In [1]: import numpy as np

In [2]: from numpy import linalg as LA

In [3]: np.set_printoptions(suppress=True, linewidth=120)

In [4]: A = np.load("data.npy")

In [5]: print(A)
[[ 1.   -0.7   0.2 ]
 [ 1.   -0.65  0.2 ]]

In [6]: C2 = A.T @ A

In [7]: print(np.round(LA.svd(A, compute_uv=False) ** 2, 2) + 0)
[2.99 0.  ]

In [8]: print(LA.matrix_rank(C2))
2

In [9]: print(np.round(np.diag(C2), 2))
[2.   0.91 0.08]

In [10]: print(np.argsort(-LA.norm(A, axis=0).round(6), kind="stable")[:3])
[0 1 2]

In [11]: print(np.round(LA.norm(A, 2) / LA.norm(A), 2))
1.0

In [12]: print([round(float(x), 2) for x in LA.svd(A, compute_uv=False)[:3]])
[1.73, 0.03]

In [13]: print(LA.matrix_rank(A, rtol=0.1))
1

In [14]: rng = np.random.default_rng(19)

In [15]: M2 = A + rng.integers(-2, 3, (2, 1)) @ rng.integers(-2, 3, (1, 3))

In [16]: print(M2)
[[ 1.   -0.7   0.2 ]
 [ 1.   -0.65  0.2 ]]

In [17]: print(np.abs(M2 - A).sum(axis=1))
[0. 0.]

In [18]: print(LA.matrix_rank(M2 - A, tol=1e-8))
0

In [19]: print(np.round(LA.svd(M2 - A, compute_uv=False), 2))
[0. 0.]

In [20]: left, s, vt = LA.svd(A)

In [21]: print(np.argmax(s[:-1] / (s[1:] + 1e-6)) + 1)
1

In [22]: print(s.round(2))
[1.73 0.03]

In [23]: M2 = left[:, :1] @ np.diag(s[:1]) @ vt[:1]

In [24]: print(round(float(np.abs(A - M2).max()), 2))
0.02

In [25]: print(M2.round(2))
[[ 1.01 -0.68  0.2 ]
 [ 0.99 -0.67  0.2 ]]

In [26]: x = np.array([0, 0, -2])

In [27]: print(A @ x)
[-0.4 -0.4]

In [28]: print((A @ x).argmax())
0

In [29]: print((A * x).sum(axis=1))
[-0.4 -0.4]

In [30]: print(A * x)
[[ 0.  -0.  -0.4]
 [ 0.  -0.  -0.4]]

In [31]: print(A @ np.eye(3)[2])
[0.2 0.2]

In [32]: print(LA.norm(A @ x) <= LA.norm(A, 2) * LA.norm(x) + 1e-9)
True

In [33]: print(np.einsum("ij,j->i", A, x))
[-0.4 -0.4]

In [34]: m1 = np.load("arr.npy")

In [35]: print(m1)
[[ 0  0  0]
 [ 0  0  0]
 [-2  1  1]
 [-4  3  1]
 [ 0  0  0]
 [-2  1  1]
 [ 0  1 -1]
 [ 0  0  0]
 [-4  3  1]
 [-2  1  1]
 [ 0  0  0]
 [ 0  0  0]
 [ 2 -1 -1]
 [-2  2  0]
 [-4  3  1]
 [ 2 -1 -1]
 [ 0  0  0]
 [-2  2  0]
 [-2  1  1]
 [ 0  0  0]
 [ 2 -1 -1]
 [ 2 -1 -1]
 [ 0  0  0]
 [ 2 -1 -1]]

In [36]: left, s, vt = LA.svd(m1)

In [37]: vecs = vt[:(s > 1e-8).sum()]

In [38]: x = m1[2] + 4 * m1[8] + rng.integers(2) * np.eye(3)[0]

In [39]: print(x)
[-18.  13.   5.]

In [40]: print(np.round(vecs.T @ vecs, 2))
[[ 0.67 -0.33 -0.33]
 [-0.33  0.67 -0.33]
 [-0.33 -0.33  0.67]]

In [41]: print(np.allclose(vecs.T @ vecs @ x, x))
True

In [42]: print(round(float(LA.norm(x - vecs.T @ vecs @ x)), 2))
0.0

In [43]: print(np.argsort(-LA.norm(m1, axis=0).round(6), kind="stable")[:3])
[0 1 2]

In [44]: print(LA.cond(m1) > 100)
True

In [45]: print([round(float(x), 2) for x in LA.svd(m1, compute_uv=False)[:3]])
[11.99, 2.48, 0.0]

In [46]: cen = m1 - m1.mean(axis=0)

In [47]: vecs = LA.svd(cen)[2][:2]

In [48]: M2 = cen - cen @ vecs.T @ vecs

In [49]: print(LA.norm(M2, axis=1).round(6).argmax())
0

In [50]: print(np.round((cen @ vecs.T).std(axis=0), 2))
[2.32 0.46]

In [51]: def softmax(z):
    ...:     e = np.exp(z - z.max(axis=-1, keepdims=True))
    ...:     return e / e.sum(axis=-1, keepdims=True)
    ...: 

In [52]: print(np.round(softmax(A[0] + 5), 2))
[0.61 0.11 0.28]

In [53]: att = A @ A.T / np.sqrt(3)

In [54]: print(np.round(softmax(att), 2))
[[0.51 0.49]
 [0.5  0.5 ]]

In [55]: print(np.round(softmax(att + np.triu(np.full(att.shape, -np.inf), 1)), 2))
[[1.  0. ]
 [0.5 0.5]]

In [56]: w1 = np.array([[-3, -3, -2], [2, 1, -2], [-1, 3, 2]])

In [57]: b = np.array([1, 2, 0])

In [58]: H = np.maximum(m1 @ w1 + b, 0)

In [59]: print((H > 0).astype(int))
[[1 1 0]
 [1 1 0]
 [1 1 1]
 [1 1 1]
 [1 1 0]
 [1 1 1]
 [1 0 0]
 [1 1 0]
 [1 1 1]
 [1 1 1]
 [1 1 0]
 [1 1 0]
 [0 0 0]
 [1 1 0]
 [1 1 1]
 [0 0 0]
 [1 1 0]
 [1 1 0]
 [1 1 1]
 [1 1 0]
 [0 0 0]
 [0 0 0]
 [1 1 0]
 [0 0 0]]

In [60]: print(np.round((H > 0).mean(axis=0), 2))
[0.79 0.75 0.29]

In [61]: cent = np.array([[-3, 2], [-1, -2], [-2, 1]])

In [62]: print(w1 @ cent)
[[16 -2]
 [-3  0]
 [-4 -6]]

In [63]: print(H @ cent)
[[ -5  -2]
 [ -5  -2]
 [-44  -4]
 [-82   0]
 [ -5  -2]
 [-44  -4]
 [-12   8]
 [ -5  -2]
 [-82   0]
 [-44  -4]
 [ -5  -2]
 [ -5  -2]
 [  0   0]
 [-43   2]
 [-82   0]
 [  0   0]
 [ -5  -2]
 [-43   2]
 [-44  -4]
 [ -5  -2]
 [  0   0]
 [  0   0]
 [ -5  -2]
 [  0   0]]

In [64]: u = np.array([3, 2, 0, 3])

In [65]: data = np.array([np.roll(u, i) for i in range(4)])

In [66]: print(data)
[[3 2 0 3]
 [3 3 2 0]
 [0 3 3 2]
 [2 0 3 3]]

In [67]: M2 = np.array([[-4, -1, -3], [-5, -3, 4], [7, -9, -9], [0, 9, 1]])

In [68]: print(np.einsum("ik,kj->ij", data, M2))
[[-22  18   2]
 [-13 -30 -15]
 [  6 -18 -13]
 [ 13  -2 -30]]

In [69]: print(np.einsum("ik,kj->ji", data, M2))
[[-22 -13   6  13]
 [ 18 -30 -18  -2]
 [  2 -15 -13 -30]]

In [70]: print(np.einsum("ij,ij->i", data, data))
[22 22 22 22]

In [71]: print(round(float(LA.norm(A[1], 1)), 2), round(LA.norm(A[1], np.inf), 2))
1.85 1.0

In [72]: print(round(float(LA.norm(A, 1)), 2), round(LA.norm(A, np.inf), 2))
2.0 1.9

In [73]: print(np.round(LA.norm(A, axis=1), 2))
[1.24 1.21]

In [74]: blk = np.stack([data, 5 * data, data[::-1]])

In [75]: print(blk.shape)
(3, 4, 4)

In [76]: print(np.round(LA.det(blk), 2))
[   -160. -100000.    -160.]

In [77]: print(LA.matrix_rank(blk.reshape(3, -1)))
2

In [78]: print(np.round(LA.norm(blk, axis=(1, 2)), 2))
[ 9.38 46.9   9.38]

In [79]: print(np.round(LA.det(data.T), 2))
-160.0

In [80]: print(np.einsum("ii->", data))
12

In [81]: print(np.round(LA.det(2 * data), 2), np.round(LA.det(data), 2))
-2560.0 -160.0

In [82]: print(np.einsum("ij,ji->", data, data))
84

In [83]: print((data - data.T) / 2)
[[ 0.  -0.5  0.   0.5]
 [ 0.5  0.  -0.5  0. ]
 [ 0.   0.5  0.  -0.5]
 [-0.5  0.   0.5  0. ]]

In [84]: print(np.allclose(data @ data.T, data.T @ data))
True

In [85]: print(np.trace(data))
12

In [86]: print(data @ data)
[[21 12 13 18]
 [18 21 12 13]
 [13 18 21 12]
 [12 13 18 21]]

In [87]: mat = np.load("dump.npy")

In [88]: print(mat)
[[-4  2  6]
 [-2  1  3]]

In [89]: r = LA.matrix_rank(mat)

In [90]: print(r)
1

In [91]: null = LA.svd(mat)[2][r:].T

In [92]: print([int(LA.matrix_rank(mat[:, :j + 1])) for j in range(3)])
[1, 1, 1]

In [93]: print([int(LA.matrix_rank(mat[:i])) for i in range(1, len(mat) + 1)])
[1, 1]

In [94]: print([int(LA.matrix_rank(np.delete(mat, i, axis=0))) for i in range(2)])
[1, 1]

In [95]: print(np.round(mat @ LA.pinv(mat) @ mat, 2))
[[-4.  2.  6.]
 [-2.  1.  3.]]

In [96]: print(np.allclose(mat[:-1].T @ LA.lstsq(mat[:-1].T, mat[-1])[0], mat[-1]))
True

In [97]: print(np.abs(np.diag(LA.qr(mat)[1])) > 1e-9)
[ True False]
